% ipython --no-banner

In [1]: import numpy as np

In [2]: np.set_printoptions(suppress=True, linewidth=120)

In [3]: J = np.loadtxt("run3.csv", delimiter=",")

In [4]: J
Out[4]: 
array([[4., 0., 0., 3., 3., 3.],
       [0., 4., 3., 0., 0., 0.],
       [0., 3., 4., 0., 0., 0.],
       [3., 0., 0., 4., 3., 3.],
       [3., 0., 0., 3., 4., 3.],
       [3., 0., 0., 3., 3., 4.]])

In [5]: x = np.array([4, 1, 3, 0, 2, 1])

In [6]: y = J @ x

In [7]: print(y)
[25. 13. 15. 21. 23. 22.]

In [8]: np.round(np.linalg.solve(J, 2 * y), 3)
Out[8]: array([8., 2., 6., 0., 4., 2.])

In [9]: np.round(np.linalg.solve(J, y), 3)
Out[9]: array([4., 1., 3., 0., 2., 1.])

In [10]: Lm = np.linalg.cholesky(J)

In [11]: Lm @ Lm.T
Out[11]: 
array([[4., 0., 0., 3., 3., 3.],
       [0., 4., 3., 0., 0., 0.],
       [0., 3., 4., 0., 0., 0.],
       [3., 0., 0., 4., 3., 3.],
       [3., 0., 0., 3., 4., 3.],
       [3., 0., 0., 3., 3., 4.]])

In [12]: round(float(np.prod(np.diag(Lm)) ** 2), 3), np.round(np.linalg.det(J), 3)
Out[12]: (91.0, np.float64(91.0))

In [13]: rng = np.random.default_rng(212)

In [14]: labels = rng.permutation(6)

In [15]: M2 = J[:, labels] * rng.choice([-1, 1], 6)

In [16]: M2
Out[16]: 
array([[-0., -3.,  3.,  4., -0.,  3.],
       [-4., -0.,  0.,  0., -3.,  0.],
       [-3., -0.,  0.,  0., -4.,  0.],
       [-0., -4.,  3.,  3., -0.,  3.],
       [-0., -3.,  3.,  3., -0.,  4.],
       [-0., -3.,  4.,  3., -0.,  3.]])

In [17]: left, _, VT = np.linalg.svd(J.T @ M2)

In [18]: labels
Out[18]: array([1, 3, 5, 0, 2, 4])

In [19]: print(np.round(np.linalg.lstsq(J, M2)[0], 3) + 0)
[[ 0.  0.  0.  1.  0.  0.]
 [-1.  0.  0.  0.  0.  0.]
 [ 0.  0.  0.  0. -1.  0.]
 [ 0. -1.  0.  0.  0.  0.]
 [ 0.  0.  0.  0.  0.  1.]
 [ 0.  0.  1.  0.  0.  0.]]

In [20]: T = np.stack([M2, -2 * M2, M2[::-1]])

In [21]: T.shape
Out[21]: (3, 6, 6)

In [22]: np.linalg.matrix_rank(T.reshape(3, -1))
Out[22]: np.int64(2)

In [23]: x = np.array([2, 2, 1, 1, 2, -1])

In [24]: h = np.maximum(J @ x, 0)

In [25]: np.maximum(J @ x, 0) - np.maximum(-J @ x, 0)
Out[25]: array([14., 11., 10., 13., 14., 11.])

In [26]: F = np.load("layer13.npy")

In [27]: print(F.round(3))
[[  8.646  -1.724   3.185  -1.075   0.01    1.973   7.794   5.887  -0.477]
 [  1.642   1.475   2.277   2.216   3.929   0.791  -3.787  -0.405   5.482]
 [  4.14    0.844  -4.766   0.805   4.078  -6.88   -8.654   3.415   3.527]
 [  1.416   1.87   -0.055   1.263   4.08   -0.659  -2.109   1.233   3.527]
 [ -7.172  -7.262 -13.554 -12.115 -12.637 -12.612 -12.215 -12.938 -10.7  ]
 [  0.064  -1.787  -5.243  -3.662  -1.972  -5.617  -5.198  -2.213  -1.923]
 [  0.245   4.292  -3.622   2.904   7.822  -4.158  -6.895   2.893   5.472]
 [  1.517   1.57   -2.989   1.724   4.546  -4.942 -10.032   0.374   5.235]
 [  7.805   6.21    5.129   8.376  13.137   2.789   0.123  10.188  11.378]
 [  5.786   1.707   0.937   2.471   5.357  -0.839  -1.202   5.221   4.755]
 [  1.016  -1.581  -1.636  -1.887  -1.088  -2.857  -5.126  -2.66    0.736]
 [  7.156   8.147  -0.568   8.246  15.776  -1.98   -1.677  13.589  10.273]
 [ 15.46    2.15   17.458   7.541   8.133  14.359  16.965  12.446   9.414]
 [ -1.63   -5.058   1.764  -6.45   -8.376   2.309   3.447  -8.17   -5.121]
 [ -2.854  -6.046  -9.314 -10.772 -10.429  -7.651  -1.128  -6.541 -11.068]
 [  1.923  -5.936  -0.863  -5.521  -7.566  -2.651  -4.202  -6.226  -2.936]
 [ -1.301  -1.308  -5.567  -3.392  -1.552  -5.797  -6.639  -3.313  -1.374]
 [-19.005 -11.479 -27.174 -21.503 -22.674 -23.784 -24.313 -25.884 -20.468]
 [  2.137   0.881   1.879   1.343   2.974   0.593  -2.379   0.028   4.157]
 [  3.827  -2.711   5.932  -1.696  -2.753   4.904   5.301  -1.778   0.211]
 [ -1.745   1.882  -2.594   0.15    3.198  -2.58   -5.117  -1.525   2.53 ]
 [  4.817  -2.258   2.544  -2.14   -1.826   1.735   4.696   1.038  -0.928]
 [ -0.634   1.039   3.639   1.05    2.12    3.157  -0.895  -3.007   3.933]
 [  7.615   2.386  11.415   5.703   6.665   9.181   6.669   4.982   8.64 ]
 [ -1.143  -1.943  -5.377  -4.885  -3.083  -4.711  -2.109  -2.743  -3.952]
 [ -4.119  -8.71  -10.56  -12.125 -13.96  -10.458  -9.392 -11.975 -10.667]
 [ 14.3     2.556  10.024   7.111   9.239   6.274   6.897  12.52    9.642]
 [ -0.266  -1.815 -10.215  -5.284  -2.244  -9.989  -6.725  -0.716  -4.406]
 [ 10.276   6.305  14.084  11.19   13.981  10.816   5.775  10.138  15.017]
 [  7.999  -1.493  13.21    1.933   0.313  11.225  11.144   1.797   4.2  ]
 [  6.328   0.4    -0.054   1.19    3.548  -2.055  -1.772   4.759   3.369]
 [  0.838  -1.231   4.947  -1.114  -1.363   4.619   3.453  -3.306   1.01 ]
 [ -7.754  -7.179 -15.706 -12.662 -12.654 -14.565 -13.708 -12.843 -11.411]
 [  4.979   2.499   2.139   3.291   6.288   0.575  -0.641   4.806   5.736]
 [ -1.331   0.284  -4.841  -1.218   1.222  -5.507  -8.681  -2.588   1.492]
 [ 11.959   7.139  15.775  12.255  15.519  12.613   9.211  12.751  15.646]]

In [28]: Ac = F - F.mean(axis=0)

In [29]: vecs = np.linalg.svd(Ac)[2][:5]

In [30]: M2 = Ac - Ac @ vecs.T @ vecs

In [31]: print(np.round((Ac @ vecs.T).std(axis=0), 3) + 0)
[20.908  7.55   3.441  1.74   0.   ]

In [32]: print(np.round(np.cov(Ac @ vecs.T, rowvar=False), 3) + 0)
[[449.653   0.      0.      0.      0.   ]
 [  0.     58.625   0.      0.      0.   ]
 [  0.      0.     12.178   0.      0.   ]
 [  0.      0.      0.      3.115   0.   ]
 [  0.      0.      0.      0.      0.   ]]

In [33]: left, sig, VT = np.linalg.svd(F)

In [34]: vecs = VT[:(sig > 1e-8).sum()]

In [35]: x = F[15] + -1 * F[27] + rng.integers(2) * np.eye(9)[0]

In [36]: print(x.round(3))
[ 2.189 -4.121  9.352 -0.237 -5.322  7.339  2.523 -5.51   1.47 ]

In [37]: print(np.round(np.diag(vecs.T @ vecs), 3))
[0.765 0.27  0.481 0.598 0.603 0.379 0.782 0.69  0.431]

In [38]: print(np.linalg.matrix_rank(np.vstack([F, x])))
5

In [39]: print(round(np.linalg.norm(x - vecs.T @ vecs @ x), 3))
0.0

In [40]: M = np.load("test13.npy")

In [41]: print(M)
[[ -3  -2  -1   0   1   2   3   4   5   6   7   8]
 [  9  10  11  12  13  14  15  16  17  18  19  20]
 [ 21  22  23  24  25  26  27  28  29  30  31  32]
 [ 33  34  35  36  37  38  39  40  41  42  43  44]
 [ 45  46  47  48  49  50  51  52  53  54  55  56]
 [ 57  58  59  60  61  62  63  64  65  66  67  68]
 [ 69  70  71  72  73  74  75  76  77  78  79  80]
 [ 81  82  83  84  85  86  87  88  89  90  91  92]
 [ 93  94  95  96  97  98  99 100 101 102 103 104]]

In [42]: np.allclose(J @ J.T, J.T @ J)
Out[42]: True

In [43]: (J + J.T) / 2
Out[43]: 
array([[4., 0., 0., 3., 3., 3.],
       [0., 4., 3., 0., 0., 0.],
       [0., 3., 4., 0., 0., 0.],
       [3., 0., 0., 4., 3., 3.],
       [3., 0., 0., 3., 4., 3.],
       [3., 0., 0., 3., 3., 4.]])

In [44]: J @ J
Out[44]: 
array([[43.,  0.,  0., 42., 42., 42.],
       [ 0., 25., 24.,  0.,  0.,  0.],
       [ 0., 24., 25.,  0.,  0.,  0.],
       [42.,  0.,  0., 43., 42., 42.],
       [42.,  0.,  0., 42., 43., 42.],
       [42.,  0.,  0., 42., 42., 43.]])

In [45]: M2 = M / np.sqrt((M ** 2).mean(axis=1, keepdims=True))

In [46]: print(np.round(np.linalg.norm(M2, axis=1), 3))
[3.464 3.464 3.464 3.464 3.464 3.464 3.464 3.464 3.464]

In [47]: M2[0].round(3)
Out[47]: array([-0.704, -0.469, -0.235,  0.   ,  0.235,  0.469,  0.704,  0.938,  1.173,  1.408,  1.642,  1.877])

In [48]: M - M.mean(axis=1, keepdims=True)
Out[48]: 
array([[-5.5, -4.5, -3.5, -2.5, -1.5, -0.5,  0.5,  1.5,  2.5,  3.5,  4.5,  5.5],
       [-5.5, -4.5, -3.5, -2.5, -1.5, -0.5,  0.5,  1.5,  2.5,  3.5,  4.5,  5.5],
       [-5.5, -4.5, -3.5, -2.5, -1.5, -0.5,  0.5,  1.5,  2.5,  3.5,  4.5,  5.5],
       [-5.5, -4.5, -3.5, -2.5, -1.5, -0.5,  0.5,  1.5,  2.5,  3.5,  4.5,  5.5],
       [-5.5, -4.5, -3.5, -2.5, -1.5, -0.5,  0.5,  1.5,  2.5,  3.5,  4.5,  5.5],
       [-5.5, -4.5, -3.5, -2.5, -1.5, -0.5,  0.5,  1.5,  2.5,  3.5,  4.5,  5.5],
       [-5.5, -4.5, -3.5, -2.5, -1.5, -0.5,  0.5,  1.5,  2.5,  3.5,  4.5,  5.5],
       [-5.5, -4.5, -3.5, -2.5, -1.5, -0.5,  0.5,  1.5,  2.5,  3.5,  4.5,  5.5],
       [-5.5, -4.5, -3.5, -2.5, -1.5, -0.5,  0.5,  1.5,  2.5,  3.5,  4.5,  5.5]])
